% python3 -q
>>> import numpy as np
>>> import numpy.linalg as la
>>> np.set_printoptions(suppress=True, linewidth=120)
>>> Q, _ = la.qr(np.array([[-0.5, 0.5, 0.6, -0.8, 0.7, 0.4, -1.7, 0.2],
...     [-1.7, -1.1, 0.4, -0.5, 0.1, 2.2, 0.1, 0.7],
...     [-1.2, 1.3, -1.2, -0.3, 1.4, -0.1, -1.1, 0.4],
...     [-0.5, -1.7, 0.4, -0.3, -0.3, 0.1, 0.1, 0.0],
...     [-1.2, 0.9, -0.1, -0.7, 1.7, -0.2, -0.4, 0.2],
...     [0.5, -1.1, 1.4, -0.1, -1.5, -0.7, -1.1, 0.8],
...     [-0.4, 0.2, 0.1, -0.4, -0.3, -0.3, 1.8, -0.1],
...     [-1.2, 1.0, 0.2, -1.3, 1.0, -0.8, 0.3, 1.4]]))
>>> w = np.array([0, 0, 3, 3, 5, 5, 4, 3])
>>> feats = Q @ np.diag(w) @ Q.T
>>> feats.round(2)
array([[ 3.75,  0.1 , -0.54,  0.13, -0.65, -0.34, -0.62, -0.51],
       [ 0.1 ,  1.37, -0.34, -1.48, -0.88, -0.46,  0.01, -0.33],
       [-0.54, -0.34,  2.75,  0.45, -0.96,  1.19, -0.18, -0.71],
       [ 0.13, -1.48,  0.45,  1.96,  0.59, -0.42, -0.36,  0.12],
       [-0.65, -0.88, -0.96,  0.59,  3.54,  0.54, -0.69, -0.84],
       [-0.34, -0.46,  1.19, -0.42,  0.54,  3.38,  0.26,  0.57],
       [-0.62,  0.01, -0.18, -0.36, -0.69,  0.26,  3.86,  0.09],
       [-0.51, -0.33, -0.71,  0.12, -0.84,  0.57,  0.09,  2.39]])
>>> U, sigma, VT = la.svd(feats)
>>> np.argmax(sigma[:-1] / (sigma[1:] + 1e-6)) + 1
np.int64(6)
>>> M2 = U[:, :6] @ np.diag(sigma[:6]) @ VT[:6]
>>> M2.round(2)
array([[ 3.75,  0.1 , -0.54,  0.13, -0.65, -0.34, -0.62, -0.51],
       [ 0.1 ,  1.37, -0.34, -1.48, -0.88, -0.46,  0.01, -0.33],
       [-0.54, -0.34,  2.75,  0.45, -0.96,  1.19, -0.18, -0.71],
       [ 0.13, -1.48,  0.45,  1.96,  0.59, -0.42, -0.36,  0.12],
       [-0.65, -0.88, -0.96,  0.59,  3.54,  0.54, -0.69, -0.84],
       [-0.34, -0.46,  1.19, -0.42,  0.54,  3.38,  0.26,  0.57],
       [-0.62,  0.01, -0.18, -0.36, -0.69,  0.26,  3.86,  0.09],
       [-0.51, -0.33, -0.71,  0.12, -0.84,  0.57,  0.09,  2.39]])
>>> np.round(np.abs(feats - M2).max(), 2)
np.float64(0.0)
>>> np.round(la.norm(feats - M2, 2), 2), round(sigma[6], 2)
(np.float64(0.0), np.float64(0.0))
